% ipython --no-banner

In [1]: import numpy as np

In [2]: import numpy.linalg as la

In [3]: np.set_printoptions(precision=2, suppress=True, linewidth=120, floatmode="fixed")

In [4]: W0 = np.load("arr.npy")

In [5]: W0
Out[5]: 
array([[ 2,  0, -2,  0],
       [ 0,  0,  0,  1],
       [ 0, -2,  0,  0],
       [ 0,  0,  0,  0]])

In [6]: Uu, sigma, vt = la.svd(W0)

In [7]: print(sigma)
[2.83 2.00 1.00 0.00]

In [8]: np.argmax(sigma[:-1] / (sigma[1:] + 1e-6)) + 1
Out[8]: np.int64(3)

In [9]: A2 = Uu[:, :3] @ np.diag(sigma[:3]) @ vt[:3]

In [10]: la.matrix_rank(A2)
Out[10]: np.int64(3)

In [11]: np.abs(W0 - A2).max()
Out[11]: np.float64(0.0)

In [12]: A2
Out[12]: 
array([[ 2.00,  0.00, -2.00,  0.00],
       [ 0.00,  0.00,  0.00,  1.00],
       [ 0.00, -2.00,  0.00,  0.00],
       [ 0.00,  0.00,  0.00,  0.00]])

In [13]: F = np.load("sample19.npy")

In [14]: F
Out[14]: 
array([[ 3.00, -2.00,  0.00,  0.00],
       [-2.00, -1.00,  0.00,  0.00],
       [ 0.00,  0.00,  8.00,  5.00],
       [ 0.00,  0.00,  1.00,  1.00]])

In [15]: # 2 blocks once reordered

In [16]: np.einsum("ij,ji->", F, F)
Out[16]: np.float64(93.0)

In [17]: np.round(la.det(F.T), 2)
Out[17]: np.float64(-21.0)

In [18]: np.poly(F)
Out[18]: array([  1.00, -11.00,  14.00,  57.00, -21.00])

In [19]: evals, vecs = la.eig(F)

In [20]: print(np.sort(la.eigvals(la.inv(F))))
[-0.55  0.12  0.26  2.88]

In [21]: evals
Out[21]: array([ 3.83, -1.83,  8.65,  0.35])

In [22]: np.sort(la.eigvals(F.T))
Out[22]: array([-1.83,  0.35,  3.83,  8.65])

In [23]: np.sort(la.eigvals(F @ F))
Out[23]: array([ 0.12,  3.34, 14.66, 74.88])

In [24]: print(round(float(np.prod(evals)), 2))
-21.0

In [25]: A2 = F[0, 0] * F[1:] - np.outer(F[1:, 0], F[0])

In [26]: print(A2)
[[ 0.00 -7.00  0.00  0.00]
 [ 0.00  0.00 24.00 15.00]
 [ 0.00  0.00  3.00  3.00]]

In [27]: F[:, 0] / F[0, 0]
Out[27]: array([ 1.00, -0.67,  0.00,  0.00])

In [28]: def softmax(z):
    ...:     e = np.exp(z - z.max(axis=-1, keepdims=True))
    ...:     return e / e.sum(axis=-1, keepdims=True)
    ...: 

In [29]: np.round(softmax(10 * F[1]), 2) + 0
Out[29]: array([0.00, 0.00, 0.50, 0.50])

In [30]: softmax(F).sum(axis=1)
Out[30]: array([1.00, 1.00, 1.00, 1.00])

In [31]: print(softmax(F[1] + -2))
[0.05 0.15 0.40 0.40]

In [32]: scores = F @ F.T / np.sqrt(4)

In [33]: print(np.round(softmax(scores), 2) + 0)
[[1.00 0.00 0.00 0.00]
 [0.01 0.85 0.07 0.07]
 [0.00 0.00 1.00 0.00]
 [0.00 0.00 0.99 0.00]]

In [34]: softmax(scores)[1] @ F
Out[34]: array([-1.67, -0.87,  0.63,  0.42])

In [35]: np.round(softmax(scores + np.triu(np.full(scores.shape, -np.inf), 1)), 2) + 0
Out[35]: 
array([[1.00, 0.00, 0.00, 0.00],
       [0.01, 0.99, 0.00, 0.00],
       [0.00, 0.00, 1.00, 0.00],
       [0.00, 0.00, 0.99, 0.00]])

In [36]: softmax(scores).round(6).argmax(axis=1)
Out[36]: array([0, 1, 2, 2])

In [37]: np.sort(la.eigvals(F).real)
Out[37]: array([-1.83,  0.35,  3.83,  8.65])

In [38]: F @ F
Out[38]: 
array([[13.00, -4.00,  0.00,  0.00],
       [-4.00,  5.00,  0.00,  0.00],
       [ 0.00,  0.00, 69.00, 45.00],
       [ 0.00,  0.00,  9.00,  6.00]])

In [39]: np.flatnonzero(la.matrix_power((F != 0) + (F.T != 0) + np.eye(4), 4)[1])
Out[39]: array([0, 1])

In [40]: feats = np.load("case4.npy")

In [41]: feats
Out[41]: 
array([[ 1.50,  0.10,  5.98],
       [-1.00, -2.70, -4.12],
       [ 0.10, -0.70,  0.34],
       [-1.30, -1.90, -5.21],
       [-0.90,  1.10, -3.43],
       [-0.80,  1.70, -3.25],
       [ 0.50,  0.10,  1.88],
       [ 0.90, -1.60,  3.63],
       [ 0.90,  2.30,  3.55],
       [ 0.80,  1.60,  3.11],
       [ 1.10, -0.70,  4.23]])

In [42]: x = np.array([-1, -3, -2])

In [43]: h1 = np.maximum(feats @ x, 0)

In [44]: np.maximum(feats @ (3 * x), 0)
Out[44]: array([ 0.00, 52.02,  3.96, 52.26, 13.38,  6.60,  0.00,  0.00,  0.00,  0.00,  0.00])

In [45]: np.maximum(feats @ x, 0) - np.maximum(-feats @ x, 0)
Out[45]: array([-13.76,  17.34,   1.32,  17.42,   4.46,   2.20,  -4.56,  -3.36, -14.90, -11.82,  -7.46])

In [46]: feats.T @ h1
Out[46]: array([ -45.63,  -72.19, -184.20])

In [47]: print(np.tanh(feats @ x))
[-1.00  1.00  0.87  1.00  1.00  0.98 -1.00 -1.00 -1.00 -1.00 -1.00]

In [48]: m1 = 2 * np.eye(4) + np.eye(4, k=1)

In [49]: m1
Out[49]: 
array([[2.00, 1.00, 0.00, 0.00],
       [0.00, 2.00, 1.00, 0.00],
       [0.00, 0.00, 2.00, 1.00],
       [0.00, 0.00, 0.00, 2.00]])

In [50]: # triangular, det is the product of the diagonal

In [51]: x = np.array([2, 2, 1, 1])

In [52]: target = m1 @ x

In [53]: print(target)
[6.00 5.00 3.00 2.00]

In [54]: la.solve(m1, target)
Out[54]: array([2.00, 2.00, 1.00, 1.00])

In [55]: print(la.solve(m1, m1[:, 0]))
[1.00 0.00 0.00 0.00]

In [56]: la.solve(m1, target[:-1])
ValueError: solve1: Input operand 1 has a mismatch in its core dimension 0, with gufunc signature (m,m),(m)->(m) (size 3 is different from 4)


In [57]: Uu, sigma, vt = la.svd(m1, full_matrices=False)

In [58]: print(round(float(np.sqrt((sigma ** 2).sum())), 2), round(la.norm(m1), 2))
4.36 4.36

In [59]: np.round(vt @ vt.T, 2) + 0
Out[59]: 
array([[1.00, 0.00, 0.00, 0.00],
       [0.00, 1.00, 0.00, 0.00],
       [0.00, 0.00, 1.00, 0.00],
       [0.00, 0.00, 0.00, 1.00]])

In [60]: np.abs(Uu[:, 0]).round(6).argmax()
Out[60]: np.int64(1)

In [61]: print(np.round(Uu.T @ m1 @ vt.T, 2) + 0)
[[2.85 0.00 0.00 0.00]
 [0.00 2.43 0.00 0.00]
 [0.00 0.00 1.84 0.00]
 [0.00 0.00 0.00 1.26]]

In [62]: sigma
Out[62]: array([2.85, 2.43, 1.84, 1.26])

In [63]: np.round(Uu.T @ Uu, 2) + 0
Out[63]: 
array([[1.00, 0.00, 0.00, 0.00],
       [0.00, 1.00, 0.00, 0.00],
       [0.00, 0.00, 1.00, 0.00],
       [0.00, 0.00, 0.00, 1.00]])

In [64]: print(np.allclose(Uu * sigma @ vt, m1))
True

In [65]: print(np.cumsum(sigma ** 2) / np.sum(sigma ** 2))
[0.43 0.74 0.92 1.00]
